% ipython --no-banner

In [1]: import numpy as np

In [2]: np.set_printoptions(precision=2, suppress=True, linewidth=120)

In [3]: def rd(a):
   ...:     return np.round(a, 2) + 0
   ...: 

In [4]: rng = np.random.default_rng(25)

In [5]: K = rng.normal(size=(26, 3)) + 20 * np.array([-1, 0, 2])

In [6]: rd(K)
Out[6]: 
array([[-19.65,   0.  ,  39.47],
       [-22.28,   0.02,  40.93],
       [-18.96,  -0.54,  42.23],
       [-18.06,  -0.23,  39.84],
       [-19.04,  -0.25,  40.22],
       [-18.78,   1.19,  39.47],
       [-20.46,  -0.55,  39.99],
       [-19.93,  -0.39,  40.77],
       [-19.95,   0.01,  38.03],
       [-21.38,  -0.7 ,  40.36],
       [-20.87,   1.56,  40.15],
       [-19.74,   0.12,  40.49],
       [-19.08,  -0.55,  41.57],
       [-20.78,   0.52,  39.79],
       [-20.17,   0.67,  40.2 ],
       [-18.39,  -0.51,  40.52],
       [-19.42,   2.11,  41.61],
       [-19.3 ,   1.67,  40.85],
       [-20.78,   0.33,  41.23],
       [-20.52,   1.53,  40.36],
       [-20.63,   0.46,  38.43],
       [-20.69,  -1.05,  40.5 ],
       [-21.02,  -1.56,  40.3 ],
       [-20.48,  -0.72,  39.4 ],
       [-18.95,   0.17,  39.25],
       [-17.2 ,   0.49,  41.91]])

In [7]: def softmax(z):
   ...:     e = np.exp(z - z.max(axis=-1, keepdims=True))
   ...:     return e / e.sum(axis=-1, keepdims=True)
   ...: 

In [8]: softmax(K).sum(axis=1)
Out[8]: array([1., 1., 1., 1., 1., 1., 1., 1., 1., 1., 1., 1., 1., 1., 1., 1., 1., 1., 1., 1., 1., 1., 1., 1., 1., 1.])

In [9]: rd(softmax(K[17]))
Out[9]: array([0., 0., 1.])

In [10]: scores = K @ K.T / np.sqrt(3)

In [11]: rd(softmax(scores)[17] @ K)
Out[11]: array([-22.27,   0.02,  40.93])

In [12]: softmax(scores).round(6).argmax(axis=1)
Out[12]: array([1, 1, 1, 1, 1, 1, 1, 1, 1, 1, 1, 1, 1, 1, 1, 1, 1, 1, 1, 1, 1, 1, 1, 1, 1, 1])

In [13]: x = np.array([4, 0, 5])

In [14]: rhs = K @ x

In [15]: rd(np.linalg.solve(K.T @ K, K.T @ rhs))
Out[15]: array([4., 0., 5.])

In [16]: rd(np.linalg.lstsq(K, rhs)[0])
Out[16]: array([4., 0., 5.])

In [17]: rhs = rhs + 0.3 * rng.normal(size=26)

In [18]: rd(rhs)
Out[18]: 
array([119.07, 115.94, 135.06, 126.83, 125.15, 122.21, 118.13, 124.5 , 109.66, 116.16, 117.73, 123.35, 131.55, 115.97,
       120.44, 129.11, 130.1 , 127.17, 122.83, 120.16, 109.45, 119.82, 117.37, 115.44, 120.47, 141.  ])

In [19]: c, *_ = np.linalg.lstsq(K, rhs)

In [20]: rd(K.T @ (rhs - K @ c))
Out[20]: array([0., 0., 0.])

In [21]: rd(c)
Out[21]: array([3.98, 0.04, 4.99])

In [22]: c.round()
Out[22]: array([4., 0., 5.])

In [23]: print(np.linalg.norm(K, axis=1).argmax())
1

In [24]: left, sv, vt = np.linalg.svd(K)

In [25]: np.argmax(sv[:-1] / (sv[1:] + 1e-6)) + 1
Out[25]: np.int64(1)

In [26]: rd(sv)
Out[26]: array([229.16,   5.96,   4.42])

In [27]: Y = left[:, :1] @ np.diag(sv[:1]) @ vt[:1]

In [28]: print(np.linalg.matrix_rank(K, rtol=0.05))
1

In [29]: rd(np.abs(K - Y).max())
Out[29]: np.float64(2.79)

In [30]: lab = K[:, 2] > np.median(K[:, 2])

In [31]: u = K[lab].mean(axis=0) - K[~lab].mean(axis=0)

In [32]: rd((((K - K.mean(axis=0)) @ u > 0) == lab).mean())
Out[32]: np.float64(0.96)

In [33]: ((K - K.mean(axis=0)) @ u > 0).astype(int)
Out[33]: array([0, 1, 1, 0, 0, 0, 0, 1, 0, 0, 0, 1, 1, 0, 0, 1, 1, 1, 1, 1, 0, 1, 0, 0, 0, 1])

In [34]: np.argsort(-np.abs(u).round(6), kind="stable")
Out[34]: array([2, 1, 0])

In [35]: feats = np.diag(5 * np.array([-5, -1, 4, -4, -5, -1, -3])) + np.array([[3, 3, 0, 0, 2, 3, 0],
    ...:     [1, 0, 2, 2, 1, 3, 3],
    ...:     [0, 0, 0, 0, 2, 0, 3],
    ...:     [2, 0, 1, 2, 0, 2, 0],
    ...:     [3, 2, 1, 0, 3, 3, 0],
    ...:     [3, 0, 1, 0, 3, 2, 3],
    ...:     [2, 0, 2, 0, 3, 1, 0]])

In [36]: print(feats)
[[-22   3   0   0   2   3   0]
 [  1  -5   2   2   1   3   3]
 [  0   0  20   0   2   0   3]
 [  2   0   1 -18   0   2   0]
 [  3   2   1   0 -22   3   0]
 [  3   0   1   0   3  -3   3]
 [  2   0   2   0   3   1 -15]]

In [37]: Y = feats[0, 0] * feats[1:] - np.outer(feats[1:, 0], feats[0])

In [38]: Y
Out[38]: 
array([[   0,  107,  -44,  -44,  -24,  -69,  -66],
       [   0,    0, -440,    0,  -44,    0,  -66],
       [   0,   -6,  -22,  396,   -4,  -50,    0],
       [   0,  -53,  -22,    0,  478,  -75,    0],
       [   0,   -9,  -22,    0,  -72,   57,  -66],
       [   0,   -6,  -44,    0,  -70,  -28,  330]])

In [39]: np.flatnonzero(~Y.round(6).any(axis=1))
Out[39]: array([], dtype=int64)

In [40]: np.linalg.matrix_rank(Y), np.linalg.matrix_rank(feats)
Out[40]: (np.int64(6), np.int64(7))

In [41]: rd(feats.mean(axis=0))
Out[41]: array([-1.57,  0.  ,  3.86, -2.29, -1.57,  1.29, -0.86])

In [42]: rd(np.linalg.svd(feats, compute_uv=False))
Out[42]: array([24.66, 21.62, 20.24, 18.11, 15.5 ,  6.17,  0.69])

In [43]: np.unravel_index(np.abs(feats).argmax(), feats.shape)
Out[43]: (np.int64(0), np.int64(0))

In [44]: np.abs(feats).max()
Out[44]: np.int64(22)

In [45]: left, sv, vt = np.linalg.svd(feats, full_matrices=False)

In [46]: left.shape, sv.shape, vt.shape
Out[46]: ((7, 7), (7,), (7, 7))

In [47]: rd(vt @ vt.T)
Out[47]: 
array([[1., 0., 0., 0., 0., 0., 0.],
       [0., 1., 0., 0., 0., 0., 0.],
       [0., 0., 1., 0., 0., 0., 0.],
       [0., 0., 0., 1., 0., 0., 0.],
       [0., 0., 0., 0., 1., 0., 0.],
       [0., 0., 0., 0., 0., 1., 0.],
       [0., 0., 0., 0., 0., 0., 1.]])

In [48]: rd(left.T @ left)
Out[48]: 
array([[1., 0., 0., 0., 0., 0., 0.],
       [0., 1., 0., 0., 0., 0., 0.],
       [0., 0., 1., 0., 0., 0., 0.],
       [0., 0., 0., 1., 0., 0., 0.],
       [0., 0., 0., 0., 1., 0., 0.],
       [0., 0., 0., 0., 0., 1., 0.],
       [0., 0., 0., 0., 0., 0., 1.]])

In [49]: lab = rng.permutation(7)

In [50]: Y = feats[:, lab] * rng.choice([-1, 1], 7)

In [51]: Y
Out[51]: 
array([[  0,  -2,   3,  -3,   0,  22,   0],
       [ -2,  -1,   3,   5,  -3,  -1,  -2],
       [  0,  -2,   0,   0,  -3,   0, -20],
       [ 18,   0,   2,   0,   0,  -2,  -1],
       [  0,  22,   3,  -2,   0,  -3,  -1],
       [  0,  -3,  -3,   0,  -3,  -3,  -1],
       [  0,  -3,   1,   0,  15,  -2,  -2]])

In [52]: left, _, vt = np.linalg.svd(feats.T @ Y)

In [53]: rd(np.linalg.lstsq(feats, Y)[0])
Out[53]: 
array([[ 0.,  0.,  0.,  0.,  0., -1.,  0.],
       [ 0.,  0.,  0., -1.,  0.,  0.,  0.],
       [ 0.,  0.,  0.,  0.,  0.,  0., -1.],
       [-1.,  0.,  0.,  0.,  0.,  0.,  0.],
       [ 0., -1.,  0.,  0.,  0.,  0.,  0.],
       [ 0.,  0.,  1.,  0.,  0.,  0.,  0.],
       [ 0.,  0.,  0.,  0., -1.,  0.,  0.]])

In [54]: X = -1 * np.eye(6) + np.eye(6, k=1)

In [55]: X
Out[55]: 
array([[-1.,  1.,  0.,  0.,  0.,  0.],
       [ 0., -1.,  1.,  0.,  0.,  0.],
       [ 0.,  0., -1.,  1.,  0.,  0.],
       [ 0.,  0.,  0., -1.,  1.,  0.],
       [ 0.,  0.,  0.,  0., -1.,  1.],
       [ 0.,  0.,  0.,  0.,  0., -1.]])

In [56]: Y = np.linalg.inv(X)

In [57]: rd(np.linalg.slogdet(X)[0])
Out[57]: np.float64(1.0)

In [58]: (np.abs(Y) > 1e-9).astype(int)
Out[58]: 
array([[1, 1, 1, 1, 1, 1],
       [0, 1, 1, 1, 1, 1],
       [0, 0, 1, 1, 1, 1],
       [0, 0, 0, 1, 1, 1],
       [0, 0, 0, 0, 1, 1],
       [0, 0, 0, 0, 0, 1]])

In [59]: rd(np.linalg.cond(X))
Out[59]: np.float64(8.06)

In [60]: print(X @ Y)
[[1. 0. 0. 0. 0. 0.]
 [0. 1. 0. 0. 0. 0.]
 [0. 0. 1. 0. 0. 0.]
 [0. 0. 0. 1. 0. 0.]
 [0. 0. 0. 0. 1. 0.]
 [0. 0. 0. 0. 0. 1.]]

In [61]: rd(np.linalg.det(X) * np.linalg.det(Y))
Out[61]: np.float64(1.0)

In [62]: O, r_ = np.linalg.qr(feats)

In [63]: rd(np.abs(np.diag(r_)))
Out[63]: array([22.61,  5.45, 20.23, 17.84, 19.71,  2.66,  5.53])

In [64]: print(O.shape, r_.shape)
(7, 7) (7, 7)

In [65]: rd(abs(r_[0, 0])), rd(np.linalg.norm(feats[:, 0]))
Out[65]: (np.float64(22.61), np.float64(22.61))

In [66]: np.allclose(r_.T @ r_, feats.T @ feats)
Out[66]: True

In [67]: rd(O @ r_)
Out[67]: 
array([[-22.,   3.,   0.,   0.,   2.,   3.,   0.],
       [  1.,  -5.,   2.,   2.,   1.,   3.,   3.],
       [  0.,   0.,  20.,   0.,   2.,   0.,   3.],
       [  2.,   0.,   1., -18.,   0.,   2.,   0.],
       [  3.,   2.,   1.,   0., -22.,   3.,   0.],
       [  3.,   0.,   1.,   0.,   3.,  -3.,   3.],
       [  2.,   0.,   2.,   0.,   3.,   1., -15.]])

In [68]: print(rd(O.T @ O))
[[1. 0. 0. 0. 0. 0. 0.]
 [0. 1. 0. 0. 0. 0. 0.]
 [0. 0. 1. 0. 0. 0. 0.]
 [0. 0. 0. 1. 0. 0. 0.]
 [0. 0. 0. 0. 1. 0. 0.]
 [0. 0. 0. 0. 0. 1. 0.]
 [0. 0. 0. 0. 0. 0. 1.]]

In [69]: u = np.array([2, -1, 1, -2, 0, -1])

In [70]: Y = X + np.outer(u, np.eye(6)[3])

In [71]: np.linalg.matrix_rank(np.linalg.inv(Y) - np.linalg.inv(X), tol=1e-8)
Out[71]: np.int64(1)

In [72]: print(Y)
[[-1.  1.  0.  2.  0.  0.]
 [ 0. -1.  1. -1.  0.  0.]
 [ 0.  0. -1.  2.  0.  0.]
 [ 0.  0.  0. -3.  1.  0.]
 [ 0.  0.  0.  0. -1.  1.]
 [ 0.  0.  0. -1.  0. -1.]]

In [73]: np.linalg.matrix_rank(Y - X)
Out[73]: np.int64(1)

In [74]: rd(np.abs(np.linalg.eigvals(Y)).max())
Out[74]: np.float64(3.21)

In [75]: (Y - Y.T) / 2
Out[75]: 
array([[ 0. ,  0.5,  0. ,  1. ,  0. ,  0. ],
       [-0.5,  0. ,  0.5, -0.5,  0. ,  0. ],
       [ 0. , -0.5,  0. ,  1. ,  0. ,  0. ],
       [-1. ,  0.5, -1. ,  0. ,  0.5,  0.5],
       [ 0. ,  0. ,  0. , -0.5,  0. ,  0.5],
       [ 0. ,  0. ,  0. , -0.5, -0.5,  0. ]])

In [76]: Y @ Y
Out[76]: 
array([[ 1., -2.,  1., -9.,  2.,  0.],
       [ 0.,  1., -2.,  6., -1.,  0.],
       [ 0.,  0.,  1., -8.,  2.,  0.],
       [ 0.,  0.,  0.,  9., -4.,  1.],
       [ 0.,  0.,  0., -1.,  1., -2.],
       [ 0.,  0.,  0.,  4., -1.,  1.]])

In [77]: rd(np.linalg.matrix_power(Y, 4))
Out[77]: 
array([[   1.,   -4.,    6., -112.,   44.,  -13.],
       [   0.,    1.,   -4.,   77.,  -30.,    8.],
       [   0.,    0.,    1.,  -82.,   36.,  -12.],
       [   0.,    0.,    0.,   89.,  -41.,   18.],
       [   0.,    0.,    0.,  -18.,    7.,   -5.],
       [   0.,    0.,    0.,   41.,  -18.,    7.]])

In [78]: print(rd(np.linalg.det(Y)))
4.0

In [79]: (Y + Y.T) / 2
Out[79]: 
array([[-1. ,  0.5,  0. ,  1. ,  0. ,  0. ],
       [ 0.5, -1. ,  0.5, -0.5,  0. ,  0. ],
       [ 0. ,  0.5, -1. ,  1. ,  0. ,  0. ],
       [ 1. , -0.5,  1. , -3. ,  0.5, -0.5],
       [ 0. ,  0. ,  0. ,  0.5, -1. ,  0.5],
       [ 0. ,  0. ,  0. , -0.5,  0.5, -1. ]])

In [80]: print(rd(np.sort(np.abs(np.linalg.eigvals(Y)))))
[1.   1.   1.   1.12 1.12 3.21]

In [81]: W = np.array([[3, -1, -1, -2, 3],
    ...:     [0, -1, -3, -2, -3],
    ...:     [0, 1, -3, -1, -2],
    ...:     [-3, -3, 2, 2, 2],
    ...:     [3, 0, 2, 1, -1],
    ...:     [-3, -1, 2, 0, -2]])

In [82]: c = np.array([0, 0, 1, -2, 0])

In [83]: H = np.maximum(X @ W + c, 0)

In [84]: print((H > 0).astype(int))
[[0 0 0 0 0]
 [0 1 1 0 1]
 [0 0 1 1 1]
 [1 1 1 0 0]
 [0 0 1 0 0]
 [1 1 0 0 1]]

In [85]: rd((H > 0).mean(axis=0))
Out[85]: array([0.33, 0.5 , 0.67, 0.17, 0.5 ])

In [86]: print(H)
[[0. 0. 0. 0. 0.]
 [0. 2. 1. 0. 1.]
 [0. 0. 6. 1. 4.]
 [6. 3. 1. 0. 0.]
 [0. 0. 1. 0. 0.]
 [3. 1. 0. 0. 2.]]

In [87]: Z = np.array([[0, -2], [0, 1], [0, 0], [-1, -2], [0, 2]])

In [88]: (H @ Z).round(6).argmax(axis=1)
Out[88]: array([0, 1, 1, 0, 0, 0])

In [89]: H @ Z
Out[89]: 
array([[ 0.,  0.],
       [ 0.,  4.],
       [-1.,  6.],
       [ 0., -9.],
       [ 0.,  0.],
       [ 0., -1.]])

In [90]: A = np.load("x.npy")

In [91]: rd(A)
Out[91]: 
array([[-1.7 , -0.1 ,  1.47,  1.92,  0.45,  0.24],
       [-0.73, -1.08, -1.09,  0.17, -1.29,  2.1 ],
       [-0.85, -0.24, -0.35,  0.25, -2.1 , -1.9 ],
       [-1.21,  0.43, -2.24,  0.41,  1.36, -0.55],
       [-1.7 ,  1.39,  0.59, -1.89, -0.21,  0.46],
       [ 0.73,  2.38, -0.41,  1.21, -0.9 ,  0.61]])

In [92]: u, r1 = A[3], A[2]

In [93]: u @ u
Out[93]: np.float64(9.0)

In [94]: pr = (u @ r1) / (u @ u) * u

In [95]: rd(np.linalg.norm(u + r1) ** 2 + np.linalg.norm(u - r1) ** 2)
Out[95]: np.float64(36.0)

In [96]: np.linalg.matrix_rank(np.outer(u, r1))
Out[96]: np.int64(1)

In [97]: lab = rng.permutation(6)

In [98]: Y = A[:, lab] * rng.choice([-1, 1], 6)

In [99]: rd(Y)
Out[99]: 
array([[ 0.1 ,  0.45, -0.24, -1.7 ,  1.47,  1.92],
       [ 1.08, -1.29, -2.1 , -0.73, -1.09,  0.17],
       [ 0.24, -2.1 ,  1.9 , -0.85, -0.35,  0.25],
       [-0.43,  1.36,  0.55, -1.21, -2.24,  0.41],
       [-1.39, -0.21, -0.46, -1.7 ,  0.59, -1.89],
       [-2.38, -0.9 , -0.61,  0.73, -0.41,  1.21]])

In [100]: left, _, vt = np.linalg.svd(A.T @ Y)

In [101]: lab
Out[101]: array([1, 4, 5, 0, 2, 3])

In [102]: rd(np.linalg.lstsq(A, Y)[0])
Out[102]: 
array([[ 0.,  0.,  0.,  1.,  0.,  0.],
       [-1.,  0.,  0.,  0.,  0.,  0.],
       [ 0.,  0.,  0.,  0.,  1.,  0.],
       [ 0.,  0.,  0.,  0.,  0.,  1.],
       [ 0.,  1.,  0.,  0.,  0.,  0.],
       [ 0.,  0., -1.,  0.,  0.,  0.]])
